% ipython --no-banner

In [1]: import numpy as np

In [2]: import numpy.linalg as la

In [3]: np.set_printoptions(suppress=True, linewidth=200)

In [4]: feats = np.loadtxt("mat.csv", delimiter=",")

In [5]: print(feats)
[[ 0.73  2.01  2.1   0.78  0.93  2.87]
 [ 1.2   1.96  2.04  1.07  0.88  3.  ]
 [ 1.12  1.92  2.    0.88  0.92  3.04]
 [ 1.18  2.22  1.91  0.87  0.89  2.93]
 [ 1.06  1.86  1.88  1.1   0.9   2.92]
 [ 1.11  1.81  2.11  0.88  0.88  2.96]
 [ 1.11  2.01  2.    1.12  0.98  2.97]
 [ 0.94  2.    1.98  0.93  1.2   3.08]
 [ 1.05  1.88  1.97  0.92  0.92  2.95]
 [ 1.04  1.95  2.01  1.12  1.13  3.1 ]
 [ 2.   -0.07 -0.06  0.96  0.9   3.16]
 [ 2.07  0.08 -0.03  1.17  1.13  2.85]
 [ 2.06  0.07  0.02  0.98  1.04  2.9 ]
 [ 2.1   0.06  0.2   0.88  1.1   2.93]
 [ 1.96  0.1   0.07  0.91  0.9   2.98]
 [ 1.91  0.06  0.11  0.88  0.98  3.2 ]
 [ 1.92 -0.05  0.09  1.2   1.03  3.06]
 [ 2.02 -0.08  0.24  0.96  1.01  2.98]
 [ 2.16  0.03  0.01  0.88  1.14  2.98]
 [ 1.92  0.01 -0.13  1.02  0.87  3.23]
 [ 2.99  0.92  3.17 -0.09  0.96  0.02]
 [ 3.03  1.06  2.96  0.15  0.98 -0.03]
 [ 2.94  1.04  2.82  0.09  0.91 -0.02]
 [ 2.9   0.94  3.22 -0.05  0.91 -0.05]
 [ 2.95  0.95  2.99  0.14  1.08  0.05]
 [ 2.9   0.93  2.84  0.18  0.9  -0.05]
 [ 3.04  1.01  2.93 -0.11  0.93 -0.09]
 [ 2.93  1.03  3.03 -0.1   0.95 -0.04]
 [ 3.21  1.08  2.98 -0.03  1.05 -0.12]
 [ 2.9   1.1   3.03 -0.04  1.27  0.  ]]

In [6]: hat = feats @ la.solve(feats.T @ feats, feats.T)

In [7]: print(np.round(np.diag(hat), 2))
[0.21 0.18 0.13 0.44 0.17 0.19 0.17 0.32 0.1  0.21 0.16 0.32 0.13 0.13 0.13 0.17 0.28 0.19 0.21 0.17 0.22 0.16 0.15 0.24 0.16 0.19 0.17 0.13 0.19 0.38]

In [8]: print(np.round(hat @ feats[:, 4], 2))
[0.93 0.88 0.92 0.89 0.9  0.88 0.98 1.2  0.92 1.13 0.9  1.13 1.04 1.1  0.9  0.98 1.03 1.01 1.14 0.87 0.96 0.98 0.91 0.91 1.08 0.9  0.93 0.95 1.05 1.27]

In [9]: vec = np.array([0, 2, 0, 2, 2, 2])

In [10]: print(la.norm(feats @ vec) <= la.norm(feats, 2) * la.norm(vec) + 1e-9)
True

In [11]: print(feats @ np.eye(6)[1])
[ 2.01  1.96  1.92  2.22  1.86  1.81  2.01  2.    1.88  1.95 -0.07  0.08  0.07  0.06  0.1   0.06 -0.05 -0.08  0.03  0.01  0.92  1.06  1.04  0.94  0.95  0.93  1.01  1.03  1.08  1.1 ]

In [12]: dist = la.norm(feats[:, None] - feats[None], axis=-1)

In [13]: print(dist.mean(axis=1).argmax())
28

In [14]: print(dist.shape)
(30, 30)

In [15]: print(np.unravel_index(dist.round(6).argmax(), dist.shape))
(np.int64(19), np.int64(23))

In [16]: print((dist + 1e9 * np.eye(30)).round(6).argmin(axis=1))
[ 8  6  8  2  8  8  1  9  2  6 19 12 18 17 12 14 17 13 12 10 23 24 25 20 21 22 27 26 26 24]

In [17]: r0, r1 = feats[16], feats[2]

In [18]: print(round(r0 @ r0, 2))
15.56

In [19]: p = (r0 @ r1) / (r0 @ r0) * r0

In [20]: print(np.round(r1 - p, 2))
[-0.55  1.96  1.92 -0.16  0.02  0.38]

In [21]: print(la.matrix_rank(np.outer(r0, r1)))
1

In [22]: print(round(float((r1 - p) @ r0), 2))
-0.0

In [23]: print(round(la.norm(r0 + r1) ** 2 + la.norm(r0 - r1) ** 2, 2))
70.73

In [24]: print(p.round(2))
[ 1.67 -0.04  0.08  1.04  0.9   2.66]

In [25]: O, V = la.qr(feats[:, :2])[0], la.qr(feats[:, 2:])[0]

In [26]: sig = la.svd(O.T @ V, compute_uv=False)

In [27]: print(round(la.norm(O @ O.T - V @ V.T, 2), 2))
1.0

In [28]: print(sig.round(2))
[1.   0.92]

In [29]: M = np.loadtxt("x.csv", delimiter=",")

In [30]: print(M.round(2))
[[ 1.    0.    0.    0.    0.    0.    0.    0.    0.    0.  ]
 [ 0.    1.    0.    0.    0.    0.    0.    0.    0.    0.  ]
 [ 0.    0.    1.    0.    0.    0.    0.    0.    0.    0.  ]
 [ 0.    0.    0.    1.    0.    0.    0.    0.    0.    0.  ]
 [ 0.    0.    0.    0.    0.74  0.    0.    0.    0.67  0.  ]
 [ 0.    0.    0.    0.    0.    1.    0.    0.    0.    0.  ]
 [ 0.    0.    0.    0.    0.    0.    1.    0.    0.    0.  ]
 [ 0.    0.    0.    0.    0.    0.    0.    1.    0.    0.  ]
 [ 0.    0.    0.    0.   -0.67  0.    0.    0.    0.74  0.  ]
 [ 0.    0.    0.    0.    0.    0.    0.    0.    0.    1.  ]]

In [31]: O, V = la.qr(M[:, :3])[0], la.qr(M[:, 3:])[0]

In [32]: sig = la.svd(O.T @ V, compute_uv=False)

In [33]: print(sig.round(2) + 0)
[0. 0. 0.]
